>>> import numpy as np
>>> np.set_printoptions(suppress=True, linewidth=120)
>>> out = np.array([[4, 2, -4, -3],
...     [-3, 3, -3, -4],
...     [-5, -3, 2, -4],
...     [-5, 0, 0, 1],
...     [-2, -4, 1, -2],
...     [4, 2, 2, 3],
...     [-2, -1, 2, 5]])
>>> C = np.array([[2, 1, 5, 0, 5, 2, 3, 0, 0, 0, 3, 3, 5],
...     [1, 5, 0, 0, 3, 0, 0, 3, 5, 1, 4, 0, 5],
...     [0, 5, 1, 1, 4, 4, 3, 4, 1, 1, 3, 2, 4],
...     [0, 0, 5, 5, 1, 0, 1, 0, 2, 1, 3, 3, 3]])
>>> rng = np.random.default_rng(750)
>>> feats = out @ C + 0.02 * rng.normal(size=(7, 13))
>>> feats.round(2) + 0
array([[  9.97,  -6.  ,   1.03, -19.03,   7.  ,  -8.02,  -3.01, -10.01,   0.  ,  -5.01,  -0.96,  -4.99,   5.02],
       [ -2.98,  -3.05, -38.02, -23.  , -22.06, -18.  , -22.02,  -3.  ,   4.  ,  -4.04, -18.  , -26.99, -24.  ],
       [-12.99,  -9.98, -42.98, -18.02, -30.  ,  -1.98, -13.01,  -1.  , -20.98,  -4.97, -33.  , -23.03, -43.98],
       [-10.02,  -5.01, -19.99,   5.02, -24.  , -10.01, -14.02,  -0.02,   2.02,   1.01, -12.  , -12.02, -21.97],
       [ -8.02, -17.  , -19.01,  -9.03, -20.02,   0.01,  -5.  ,  -7.98, -23.  ,  -5.  , -25.01, -10.  , -32.01],
       [ 10.04,  24.02,  37.02,  17.01,  37.01,  16.01,  21.01,  13.99,  17.99,   7.03,  34.99,  24.99,  47.02],
       [ -4.97,   3.  ,  17.  ,  27.03,  -0.04,   3.99,   5.01,   4.98,   6.98,   5.99,  11.02,  13.03,   7.99]])
>>> np.linalg.cond(feats) > 100
np.True_
>>> out = feats + rng.integers(-2, 3, (7, 4)) @ rng.integers(-2, 3, (4, 13))
>>> out.round(2) + 0
array([[  9.97,  -5.  ,  -0.97, -22.03,   5.  ,  -9.02,  -4.01,  -7.01,   0.  ,  -8.01,  -1.96,  -3.99,   4.02],
       [ -2.98,  -2.05, -41.02, -21.  , -24.06, -17.  , -17.02,  -4.  ,   4.  ,  -3.04, -19.  , -27.99, -22.  ],
       [-14.99,  -4.98, -42.98, -16.02, -31.  ,   3.02, -15.01,  -4.  , -27.98,   0.03, -33.  , -29.03, -42.98],
       [ -6.02,  -9.01, -13.99,   3.02, -24.  ,  -2.01, -14.02,  -4.02,   6.02,   1.01,  -8.  ,  -8.02, -23.97],
       [ -8.02, -16.  , -18.01,  -5.03, -20.02,   5.01,  -2.  , -12.98, -25.  ,   0.  , -24.01, -13.  , -30.01],
       [ 13.04,  24.02,  33.02,   8.01,  30.01,  18.01,  22.01,  19.99,  21.99,  -1.97,  33.99,  30.99,  44.02],
       [ -8.97,   6.  ,  19.  ,  35.03,   4.96,   2.99,   3.01,  -0.02,  -0.02,  14.99,  11.02,   5.03,  10.99]])
>>> np.abs(out - feats).sum(axis=1)
array([19., 20., 39., 42., 32., 55., 57.])
>>> np.round(np.linalg.svd(out - feats, compute_uv=False), 2) + 0
array([29.52, 15.23, 10.98,  8.14,  0.  ,  0.  ,  0.  ])
>>> np.round(out - feats, 2)
array([[ 0.,  1., -2., -3., -2., -1., -1.,  3.,  0., -3., -1.,  1., -1.],
       [ 0.,  1., -3.,  2., -2.,  1.,  5., -1.,  0.,  1., -1., -1.,  2.],
       [-2.,  5.,  0.,  2., -1.,  5., -2., -3., -7.,  5.,  0., -6.,  1.],
       [ 4., -4.,  6., -2.,  0.,  8.,  0., -4.,  4.,  0.,  4.,  4., -2.],
       [ 0.,  1.,  1.,  4.,  0.,  5.,  3., -5., -2.,  5.,  1., -3.,  2.],
       [ 3.,  0., -4., -9., -7.,  2.,  1.,  6.,  4., -9., -1.,  6., -3.],
       [-4.,  3.,  2.,  8.,  5., -1., -2., -5., -7.,  9.,  0., -8.,  3.]])
>>> left, s, VT = np.linalg.svd(feats)
>>> np.argmax(s[:-1] / (s[1:] + 1e-6)) + 1
np.int64(4)
>>> s.round(2)
array([161.2 ,  44.2 ,  35.31,  22.  ,   0.09,   0.05,   0.03])
>>> out = left[:, :4] @ np.diag(s[:4]) @ VT[:4]
>>> np.round(np.abs(feats - out).max(), 2)
np.float64(0.03)
>>> np.round(np.linalg.norm(feats - out, 2), 2), round(s[4], 2)
(np.float64(0.09), np.float64(0.09))
>>> np.linalg.matrix_rank(feats, rtol=0.05)
np.int64(4)
>>> T = np.stack([feats, -2 * feats, feats[::-1]])
>>> (T @ feats.T).shape
(3, 7, 7)
>>> np.linalg.matrix_rank(T.reshape(3, -1))
np.int64(2)
>>> T.shape
(3, 7, 13)
>>> data = np.loadtxt("run16.csv", delimiter=",")
>>> data.round(2) + 0
array([[ 0.94, -0.02,  0.12,  0.11, -0.06, -0.02, -0.17],
       [-0.02,  0.88,  0.  , -0.17, -0.15, -0.2 , -0.12],
       [ 0.12,  0.  ,  0.77, -0.27,  0.08, -0.01,  0.29],
       [ 0.11, -0.17, -0.27,  0.44, -0.12, -0.3 ,  0.17],
       [-0.06, -0.15,  0.08, -0.12,  0.79, -0.24, -0.24],
       [-0.02, -0.2 , -0.01, -0.3 , -0.24,  0.67, -0.18],
       [-0.17, -0.12,  0.29,  0.17, -0.24, -0.18,  0.51]])
>>> T = np.stack([data, -2 * data, data[::-1]])
>>> np.linalg.matrix_rank(T)
array([5, 5, 5])
>>> (T @ data.T).shape
(3, 7, 7)
>>> np.linalg.matrix_rank(T.reshape(3, -1))
np.int64(2)
>>> np.round(np.einsum("bij,cij->bc", T, T), 2)
array([[  5.  , -10.  ,  -0.14],
       [-10.  ,  20.  ,   0.27],
       [ -0.14,   0.27,   5.  ]])
>>> evals, evecs = np.linalg.eigh(data)
>>> evals.round(2) + 0
array([0., 0., 1., 1., 1., 1., 1.])
>>> np.round(evecs.T @ data @ evecs, 2) + 0
array([[0., 0., 0., 0., 0., 0., 0.],
       [0., 0., 0., 0., 0., 0., 0.],
       [0., 0., 1., 0., 0., 0., 0.],
       [0., 0., 0., 1., 0., 0., 0.],
       [0., 0., 0., 0., 1., 0., 0.],
       [0., 0., 0., 0., 0., 1., 0.],
       [0., 0., 0., 0., 0., 0., 1.]])
>>> round(evals.sum(), 2), np.trace(data)
(np.float64(5.0), np.float64(5.0))
>>> np.round(evecs.T @ evecs, 2) + 0
array([[1., 0., 0., 0., 0., 0., 0.],
       [0., 1., 0., 0., 0., 0., 0.],
       [0., 0., 1., 0., 0., 0., 0.],
       [0., 0., 0., 1., 0., 0., 0.],
       [0., 0., 0., 0., 1., 0., 0.],
       [0., 0., 0., 0., 0., 1., 0.],
       [0., 0., 0., 0., 0., 0., 1.]])
>>> np.round(np.linalg.svd(data, compute_uv=False), 2) + 0
array([1., 1., 1., 1., 1., 0., 0.])
>>> np.unique(evals.round(6) + 0, return_counts=True)[1]
array([2, 5])
>>> np.round(np.linalg.eigvalsh(data @ data), 2) + 0
array([0., 0., 1., 1., 1., 1., 1.])
>>> np.abs(np.diag(np.linalg.qr(data)[1])) > 1e-9
array([ True,  True,  True,  True,  True, False, False])
>>> np.allclose(data[:-1].T @ np.linalg.lstsq(data[:-1].T, data[-1])[0], data[-1])
True
>>> np.round(data @ np.linalg.pinv(data) @ data, 2) + 0
array([[ 0.94, -0.02,  0.12,  0.11, -0.06, -0.02, -0.17],
       [-0.02,  0.88,  0.  , -0.17, -0.15, -0.2 , -0.12],
       [ 0.12,  0.  ,  0.77, -0.27,  0.08, -0.01,  0.29],
       [ 0.11, -0.17, -0.27,  0.44, -0.12, -0.3 ,  0.17],
       [-0.06, -0.15,  0.08, -0.12,  0.79, -0.24, -0.24],
       [-0.02, -0.2 , -0.01, -0.3 , -0.24,  0.67, -0.18],
       [-0.17, -0.12,  0.29,  0.17, -0.24, -0.18,  0.51]])
>>> np.linalg.lstsq(data[:-1].T, data[-1])[2]
np.int32(5)
>>> evals, evecs = np.linalg.eigh(data)
>>> x = np.array([2, 2, 1, 0, 3, 3, 0])
>>> np.round(evecs * np.abs(evals) @ evecs.T, 2) + 0
array([[ 0.94, -0.02,  0.12,  0.11, -0.06, -0.02, -0.17],
       [-0.02,  0.88,  0.  , -0.17, -0.15, -0.2 , -0.12],
       [ 0.12,  0.  ,  0.77, -0.27,  0.08, -0.01,  0.29],
       [ 0.11, -0.17, -0.27,  0.44, -0.12, -0.3 ,  0.17],
       [-0.06, -0.15,  0.08, -0.12,  0.79, -0.24, -0.24],
       [-0.02, -0.2 , -0.01, -0.3 , -0.24,  0.67, -0.18],
       [-0.17, -0.12,  0.29,  0.17, -0.24, -0.18,  0.51]])
>>> round(x @ data @ x, 2)
np.float64(12.49)
>>> round(float(x @ data @ x / (x @ x)), 2), round(float(evals[0]), 2), np.round(evals[-1], 2)
(0.46, -0.0, np.float64(1.0))
>>> np.round(evecs * np.maximum(evals, 0) @ evecs.T, 2) + 0
array([[ 0.94, -0.02,  0.12,  0.11, -0.06, -0.02, -0.17],
       [-0.02,  0.88,  0.  , -0.17, -0.15, -0.2 , -0.12],
       [ 0.12,  0.  ,  0.77, -0.27,  0.08, -0.01,  0.29],
       [ 0.11, -0.17, -0.27,  0.44, -0.12, -0.3 ,  0.17],
       [-0.06, -0.15,  0.08, -0.12,  0.79, -0.24, -0.24],
       [-0.02, -0.2 , -0.01, -0.3 , -0.24,  0.67, -0.18],
       [-0.17, -0.12,  0.29,  0.17, -0.24, -0.18,  0.51]])
>>> np.round(np.linalg.eigvalsh(data[1:, 1:]), 2) + 0
array([0.  , 0.06, 1.  , 1.  , 1.  , 1.  ])
>>> out = np.array([[-1, 2, 3, -2],
...     [-1, 3, 3, 2],
...     [0, 2, 1, -2],
...     [3, 2, -3, 2],
...     [-3, 1, 3, 3],
...     [-2, 0, -2, -1],
...     [-3, -3, -3, -1],
...     [-1, -2, 3, -1],
...     [1, -3, 1, 0],
...     [0, -1, 2, -3],
...     [-1, 2, 0, 2],
...     [0, 1, -1, 0],
...     [1, 3, -3, -3],
...     [0, -2, 2, 3],
...     [0, 0, -1, 1]])
>>> C = np.array([[7, 1, 4, -3, -7, -7, 0, 0, -9, 1, 5, 9, -6, 8],
...     [-8, -9, -2, -6, 5, -4, -8, 0, -3, 6, 3, -5, 7, 1],
...     [-9, -6, -8, -8, 6, 1, -5, -8, -7, -6, 8, -8, -5, 0],
...     [1, 1, 2, 0, -5, -4, 2, -9, -4, 5, -2, 4, -1, -1]])
>>> m1 = out @ C
>>> m1
array([[-52, -39, -36, -33,  45,  10, -35,  -6, -10, -17,  29, -51,   7,  -4],
       [-56, -44, -30, -39,  30, -10, -35, -42, -29,   9,  24, -40,  10,  -7],
       [-27, -26, -16, -20,  26,   1, -25,  10,  -5,  -4,  18, -26,  11,   4],
       [ 34,   5,  36,   3, -39, -40,   3,   6, -20,  43,  -7,  49,   9,  24],
       [-53, -27, -32, -21,  29,   8, -17, -51,  -9,   0,   6, -44,   7, -26],
       [  3,   9,   6,  22,   7,  16,   8,  25,  36,   5, -24,  -6,  23, -15],
       [ 29,  41,  16,  51,  -7,  34,  37,  33,  61,  -8, -46,   8,  13, -26],
       [-19,  -2, -26,  -9,  20,  22,  -1, -15,  -2, -36,  15, -27, -22,  -9],
       [ 22,  22,   2,   7, -16,   6,  19,  -8,  -7, -23,   4,  16, -32,   5],
       [-13,  -6, -20, -10,  22,  18,  -8,  11,   1, -33,  19, -23, -14,   2],
       [-21, -17,  -4,  -9,   7,  -9, -12, -18,  -5,  21,  -3, -11,  18,  -8],
       [  1,  -3,   6,   2,  -1,  -5,  -3,   8,   4,  12,  -5,   3,  12,   1],
       [  7, -11,  16,   3,   5, -10, -15,  51,  15,  22,  -4,   6,  33,  14],
       [  1,   9,  -6,  -4, -13,  -2,  12, -43, -20,  -9,   4,   6, -27,  -5],
       [ 10,   7,  10,   8, -11,  -5,   7,  -1,   3,  11, -10,  12,   4,  -1]])
>>> out = m1 / np.sqrt((m1 ** 2).mean(axis=1, keepdims=True))
>>> np.round(np.linalg.norm(out, axis=1), 2)
array([3.74, 3.74, 3.74, 3.74, 3.74, 3.74, 3.74, 3.74, 3.74, 3.74, 3.74, 3.74, 3.74, 3.74, 3.74])
>>> np.linalg.matrix_rank(out) == np.linalg.matrix_rank(m1)
np.True_
>>> left, s, VT = np.linalg.svd(m1, full_matrices=False)
>>> np.round(s / s[0], 2) + 0
array([1.  , 0.57, 0.49, 0.33, 0.  , 0.  , 0.  , 0.  , 0.  , 0.  , 0.  , 0.  , 0.  , 0.  ])
>>> np.round(np.sqrt((s ** 2).sum()), 2), round(float(np.linalg.norm(m1)), 2)
(np.float64(318.39), 318.39)
>>> left.shape, s.shape, VT.shape
((15, 14), (14,), (14, 14))
>>> np.round(np.cumsum(s ** 2) / np.sum(s ** 2), 2)
array([0.6 , 0.79, 0.93, 1.  , 1.  , 1.  , 1.  , 1.  , 1.  , 1.  , 1.  , 1.  , 1.  , 1.  ])
>>> np.allclose(left * s @ VT, m1)
True
>>> s.round(2) + 0
array([246.22, 139.18, 121.51,  81.33,   0.  ,   0.  ,   0.  ,   0.  ,   0.  ,   0.  ,   0.  ,   0.  ,   0.  ,   0.  ])
>>> left, s, VT = np.linalg.svd(m1)
>>> evecs = VT[:(s > 1e-8).sum()]
>>> x = m1[9] + 4 * m1[0] + rng.integers(2) * np.eye(14)[8]
>>> x
array([-221., -162., -164., -142.,  202.,   58., -148.,  -13.,  -39., -101.,  135., -227.,   14.,  -14.])
>>> round(np.linalg.norm(x - evecs.T @ evecs @ x), 2)
np.float64(0.0)
>>> np.round(np.diag(evecs.T @ evecs), 2)
array([0.26, 0.2 , 0.14, 0.17, 0.2 , 0.23, 0.18, 0.74, 0.31, 0.45, 0.25, 0.25, 0.38, 0.24])
>>> K = np.loadtxt("mat.csv", delimiter=",")
>>> K
array([[  6.,   9.,   0.,   6.,   3.,   9.,   6.,   3.,   3.,   6.],
       [ -8., -12.,   0.,  -8.,  -4., -12.,  -8.,  -4.,  -4.,  -8.],
       [ -4.,  -6.,   0.,  -4.,  -2.,  -6.,  -4.,  -2.,  -2.,  -4.],
       [ 10.,  15.,   0.,  10.,   5.,  15.,  10.,   5.,   5.,  10.],
       [  0.,   0.,   0.,   0.,   0.,   0.,   0.,   0.,   0.,   0.],
       [ -4.,  -6.,   0.,  -4.,  -2.,  -6.,  -4.,  -2.,  -2.,  -4.],
       [ -6.,  -9.,   0.,  -6.,  -3.,  -9.,  -6.,  -3.,  -3.,  -6.],
       [  0.,   0.,   0.,   0.,   0.,   0.,   0.,   0.,   0.,   0.],
       [  4.,   6.,   0.,   4.,   2.,   6.,   4.,   2.,   2.,   4.],
       [ -2.,  -3.,   0.,  -2.,  -1.,  -3.,  -2.,  -1.,  -1.,  -2.],
       [  2.,   3.,   0.,   2.,   1.,   3.,   2.,   1.,   1.,   2.],
       [ -4.,  -6.,   0.,  -4.,  -2.,  -6.,  -4.,  -2.,  -2.,  -4.]])
>>> np.round(np.linalg.norm(data, 2) / np.linalg.norm(data), 2)
np.float64(0.45)
>>> np.linalg.matrix_rank(data, rtol=0.1)
np.int64(5)
>>> np.linalg.cond(data) > 100
np.True_
>>> rank = np.linalg.matrix_rank(K)
>>> rank
np.int64(1)
>>> null = np.linalg.svd(K)[2][rank:].T
>>> [int(np.linalg.matrix_rank(np.delete(K, i, axis=0))) for i in range(12)]
[1, 1, 1, 1, 1, 1, 1, 1, 1, 1, 1, 1]
>>> [int(np.linalg.matrix_rank(K[:, :j + 1])) for j in range(10)]
[1, 1, 1, 1, 1, 1, 1, 1, 1, 1]
>>> np.round(null @ null.T, 2) + 0
array([[ 0.89, -0.16,  0.  , -0.11, -0.05, -0.16, -0.11, -0.05, -0.05, -0.11],
       [-0.16,  0.76,  0.  , -0.16, -0.08, -0.24, -0.16, -0.08, -0.08, -0.16],
       [ 0.  ,  0.  ,  1.  ,  0.  ,  0.  ,  0.  ,  0.  ,  0.  ,  0.  ,  0.  ],
       [-0.11, -0.16,  0.  ,  0.89, -0.05, -0.16, -0.11, -0.05, -0.05, -0.11],
       [-0.05, -0.08,  0.  , -0.05,  0.97, -0.08, -0.05, -0.03, -0.03, -0.05],
       [-0.16, -0.24,  0.  , -0.16, -0.08,  0.76, -0.16, -0.08, -0.08, -0.16],
       [-0.11, -0.16,  0.  , -0.11, -0.05, -0.16,  0.89, -0.05, -0.05, -0.11],
       [-0.05, -0.08,  0.  , -0.05, -0.03, -0.08, -0.05,  0.97, -0.03, -0.05],
       [-0.05, -0.08,  0.  , -0.05, -0.03, -0.08, -0.05, -0.03,  0.97, -0.05],
       [-0.11, -0.16,  0.  , -0.11, -0.05, -0.16, -0.11, -0.05, -0.05,  0.89]])
